In [1]: import numpy as np

In [2]: np.set_printoptions(suppress=True, linewidth=140)

In [3]: tidy = lambda a: np.round(a, 2) + 0

In [4]: A2 = np.array([[3, 2, 2, 2], [0, 1, 3, 1], [2, 1, 0, 1], [1, 2, 0, 1]])

In [5]: K = np.block([[np.zeros((4, 4)), A2], [A2.T, np.zeros((4, 4))]])

In [6]: print(K)
[[0. 0. 0. 0. 3. 2. 2. 2.]
 [0. 0. 0. 0. 0. 1. 3. 1.]
 [0. 0. 0. 0. 2. 1. 0. 1.]
 [0. 0. 0. 0. 1. 2. 0. 1.]
 [3. 0. 2. 1. 0. 0. 0. 0.]
 [2. 1. 1. 2. 0. 0. 0. 0.]
 [2. 3. 0. 0. 0. 0. 0. 0.]
 [2. 1. 1. 1. 0. 0. 0. 0.]]

In [7]: ev, evecs = np.linalg.eigh(K)

In [8]: np.abs(evecs[:, -1]).round(6).argmax()
Out[8]: np.int64(0)

In [9]: tidy(np.linalg.svd(K, compute_uv=False))
Out[9]: array([5.9 , 5.9 , 2.78, 2.78, 1.21, 1.21, 0.05, 0.05])

In [10]: print(tidy(evecs.T @ K @ evecs))
[[-5.9   0.    0.    0.    0.    0.    0.    0.  ]
 [ 0.   -2.78  0.    0.    0.    0.    0.    0.  ]
 [ 0.    0.   -1.21  0.    0.    0.    0.    0.  ]
 [ 0.    0.    0.   -0.05  0.    0.    0.    0.  ]
 [ 0.    0.    0.    0.    0.05  0.    0.    0.  ]
 [ 0.    0.    0.    0.    0.    1.21  0.    0.  ]
 [ 0.    0.    0.    0.    0.    0.    2.78  0.  ]
 [ 0.    0.    0.    0.    0.    0.    0.    5.9 ]]

In [11]: tidy(ev.sum()), np.trace(K)
Out[11]: (np.float64(0.0), np.float64(0.0))

In [12]: tidy(evecs @ np.diag(ev) @ evecs.T)
Out[12]: 
array([[0., 0., 0., 0., 3., 2., 2., 2.],
       [0., 0., 0., 0., 0., 1., 3., 1.],
       [0., 0., 0., 0., 2., 1., 0., 1.],
       [0., 0., 0., 0., 1., 2., 0., 1.],
       [3., 0., 2., 1., 0., 0., 0., 0.],
       [2., 1., 1., 2., 0., 0., 0., 0.],
       [2., 3., 0., 0., 0., 0., 0., 0.],
       [2., 1., 1., 1., 0., 0., 0., 0.]])

In [13]: tidy(evecs.T @ evecs)
Out[13]: 
array([[1., 0., 0., 0., 0., 0., 0., 0.],
       [0., 1., 0., 0., 0., 0., 0., 0.],
       [0., 0., 1., 0., 0., 0., 0., 0.],
       [0., 0., 0., 1., 0., 0., 0., 0.],
       [0., 0., 0., 0., 1., 0., 0., 0.],
       [0., 0., 0., 0., 0., 1., 0., 0.],
       [0., 0., 0., 0., 0., 0., 1., 0.],
       [0., 0., 0., 0., 0., 0., 0., 1.]])

In [14]: np.unique(ev.round(6) + 0, return_counts=True)[1]
Out[14]: array([1, 1, 1, 1, 1, 1, 1, 1])

In [15]: tidy(np.abs(evecs[:, -1]))
Out[15]: array([0.55, 0.28, 0.25, 0.24, 0.4 , 0.36, 0.33, 0.32])

In [16]: (ev > 1e-8).sum(), (ev < -1e-8).sum()
Out[16]: (np.int64(4), np.int64(4))

In [17]: C2 = K.T @ K

In [18]: print(C2)
[[21. 10. 10.  9.  0.  0.  0.  0.]
 [10. 11.  2.  3.  0.  0.  0.  0.]
 [10.  2.  6.  5.  0.  0.  0.  0.]
 [ 9.  3.  5.  6.  0.  0.  0.  0.]
 [ 0.  0.  0.  0. 14. 10.  6.  9.]
 [ 0.  0.  0.  0. 10. 10.  7.  8.]
 [ 0.  0.  0.  0.  6.  7. 13.  7.]
 [ 0.  0.  0.  0.  9.  8.  7.  7.]]

In [19]: print(np.diag(C2))
[21. 11.  6.  6. 14. 10. 13.  7.]

In [20]: (K @ K.T).shape
Out[20]: (8, 8)

In [21]: np.linalg.matrix_rank(C2)
Out[21]: np.int64(8)

In [22]: print(np.argsort(-np.linalg.norm(C2, axis=0).round(6), kind="stable")[:3])
[0 4 5]

In [23]: np.linalg.cond(C2) > 100
Out[23]: np.True_

In [24]: print(tidy(np.linalg.norm(C2, 2) / np.linalg.norm(C2)))
0.69

In [25]: tidy(np.abs(np.linalg.svd(K)[2][-1]))
Out[25]: array([0.  , 0.  , 0.01, 0.  , 0.27, 0.31, 0.19, 0.89])

In [26]: ev, evecs = np.linalg.eigh(K)

In [27]: vec = np.array([5, 1, 5, 4, 3, 3, 2, 2])

In [28]: np.abs(K).sum(axis=1).max(), tidy(np.abs(ev).max())
Out[28]: (np.float64(9.0), np.float64(5.9))

In [29]: tidy(np.linalg.eigvalsh(K[1:, 1:]))
Out[29]: array([-3.81, -2.74, -0.97,  0.  ,  0.97,  2.74,  3.81])

In [30]: tidy(vec @ K @ vec / (vec @ vec)), tidy(ev[0]), tidy(ev[-1])
Out[30]: (np.float64(4.84), np.float64(-5.9), np.float64(5.9))

In [31]: (np.sign(evecs[:, -1].round(6)) == np.sign(evecs[0, -1].round(6))).astype(int)
Out[31]: array([1, 1, 1, 1, 1, 1, 1, 1])

In [32]: vec @ K @ vec
Out[32]: np.float64(450.0)

In [33]: data = np.loadtxt("sample16.csv", delimiter=",")

In [34]: data
Out[34]: 
array([[ 2.,  3.,  2.,  4.,  3.,  6.,  4.,  5.,  3.,  2.,  6.],
       [ 0.,  1.,  0.,  2.,  1.,  4.,  2.,  3.,  1.,  0.,  4.],
       [-2., -1., -2.,  0., -1.,  2.,  0.,  1., -1., -2.,  2.],
       [ 2.,  3.,  2.,  4.,  3.,  6.,  4.,  5.,  3.,  2.,  6.],
       [ 0.,  1.,  0.,  2.,  1.,  4.,  2.,  3.,  1.,  0.,  4.],
       [-2., -1., -2.,  0., -1.,  2.,  0.,  1., -1., -2.,  2.],
       [-2., -1., -2.,  0., -1.,  2.,  0.,  1., -1., -2.,  2.],
       [-2., -1., -2.,  0., -1.,  2.,  0.,  1., -1., -2.,  2.],
       [ 0.,  1.,  0.,  2.,  1.,  4.,  2.,  3.,  1.,  0.,  4.]])

In [35]: vec = np.array([9, -2, 3, -4, -8, 7, 4, -5, -3, -5, 0])

In [36]: print(data @ np.eye(11)[0])
[ 2.  0. -2.  2.  0. -2. -2. -2.  0.]

In [37]: data @ np.ones(11)
Out[37]: array([40., 18., -4., 40., 18., -4., -4., -4., 18.])

In [38]: print(np.linalg.norm(data @ vec) <= np.linalg.norm(data, 2) * np.linalg.norm(vec) + 1e-9)
True

In [39]: J = np.loadtxt("test6.csv", delimiter=",")

In [40]: J
Out[40]: 
array([[  9.73,  -9.73,  -2.96,   1.01,  -0.22,   1.73,   4.43,   6.95,  -0.22,  11.  ,  -2.97,   0.26],
       [ -4.01,   4.01, -14.55,   7.09,  -4.95,   2.51,   1.16,   5.82,  -4.95,   3.79,   0.64,   0.71],
       [  6.37,  -6.37,  14.  ,  -6.92,   4.95,  -2.13,  -0.12,  -4.22,   4.95,  -1.21,  -1.35,  -0.66],
       [  7.13,  -7.13,  -7.78,   3.41,  -1.96,   2.41,   4.31,   8.18,  -1.96,  11.02,  -2.38,   0.48],
       [ -7.  ,   7.  , -13.68,   6.8 ,  -4.89,   1.99,  -0.19,   3.7 ,  -4.89,   0.43,   1.55,   0.63],
       [  7.72,  -7.72,  13.21,  -6.6 ,   4.8 ,  -1.81,   0.57,  -3.05,   4.8 ,   0.51,  -1.78,  -0.6 ],
       [  3.58,  -3.58,  14.57,  -7.08,   4.92,  -2.57,  -1.34,  -6.06,   4.92,  -4.22,  -0.51,  -0.72],
       [-11.23,  11.23,  -3.72,   2.23,  -2.03,  -0.53,  -3.76,  -4.09,  -2.03,  -8.93,   3.16,   0.07],
       [ 11.23, -11.23,   3.81,  -2.27,   2.05,   0.52,   3.75,   4.04,   2.05,   8.89,  -3.16,  -0.07],
       [  4.22,  -4.22, -11.08,   5.1 ,  -3.23,   2.75,   3.78,   8.41,  -3.23,   9.95,  -1.65,   0.62],
       [ -9.82,   9.82,   2.72,  -0.89,   0.14,  -1.69,  -4.42,  -6.87,   0.14, -10.97,   2.99,  -0.25],
       [  2.99,  -2.99,  14.55,  -7.04,   4.87,  -2.63,  -1.57,  -6.37,   4.87,  -4.78,  -0.34,  -0.72],
       [  2.89,  -2.89, -12.18,   5.68,  -3.68,   2.82,   3.46,   8.28,  -3.68,   9.23,  -1.3 ,   0.67],
       [  7.47,  -7.47,  13.39,  -6.68,   4.84,  -1.88,   0.43,  -3.29,   4.84,   0.18,  -1.7 ,  -0.61],
       [  2.54,  -2.54, -12.43,   5.81,  -3.78,   2.83,   3.37,   8.22,  -3.78,   9.02,  -1.21,   0.68]])

In [41]: Uu, sig, vt = np.linalg.svd(J)

In [42]: evecs = vt[:(sig > 1e-8).sum()]

In [43]: rng = np.random.default_rng(399)

In [44]: vec = J[1] + 2 * J[6] + rng.integers(2) * np.eye(12)[9]

In [45]: tidy(vec)
Out[45]: array([ 3.15, -3.15, 14.59, -7.07,  4.89, -2.63, -1.52, -6.3 ,  4.89, -3.65, -0.38, -0.73])

In [46]: print(tidy(np.diag(evecs.T @ evecs)))
[0.5 0.5 1.  1.  0.5 1.  1.  1.  0.5 1.  1.  1. ]

In [47]: np.linalg.matrix_rank(np.vstack([J, vec]))
Out[47]: np.int64(10)

In [48]: print(np.allclose(evecs.T @ evecs @ vec, vec))
True

In [49]: print(tidy(evecs.T @ evecs))
[[ 0.5 -0.5  0.   0.   0.   0.   0.   0.   0.   0.   0.   0. ]
 [-0.5  0.5  0.   0.   0.   0.   0.   0.   0.   0.   0.   0. ]
 [ 0.   0.   1.   0.   0.   0.   0.   0.   0.   0.   0.   0. ]
 [ 0.   0.   0.   1.   0.   0.   0.   0.   0.   0.   0.   0. ]
 [ 0.   0.   0.   0.   0.5  0.   0.   0.   0.5  0.   0.   0. ]
 [ 0.   0.   0.   0.   0.   1.   0.   0.   0.   0.   0.   0. ]
 [ 0.   0.   0.   0.   0.   0.   1.   0.   0.   0.   0.   0. ]
 [ 0.   0.   0.   0.   0.   0.   0.   1.   0.   0.   0.   0. ]
 [ 0.   0.   0.   0.   0.5  0.   0.   0.   0.5  0.   0.   0. ]
 [ 0.   0.   0.   0.   0.   0.   0.   0.   0.   1.   0.   0. ]
 [ 0.   0.   0.   0.   0.   0.   0.   0.   0.   0.   1.   0. ]
 [ 0.   0.   0.   0.   0.   0.   0.   0.   0.   0.   0.   1. ]]

In [50]: tidy(np.linalg.norm(vec - evecs.T @ evecs @ vec))
Out[50]: np.float64(0.0)
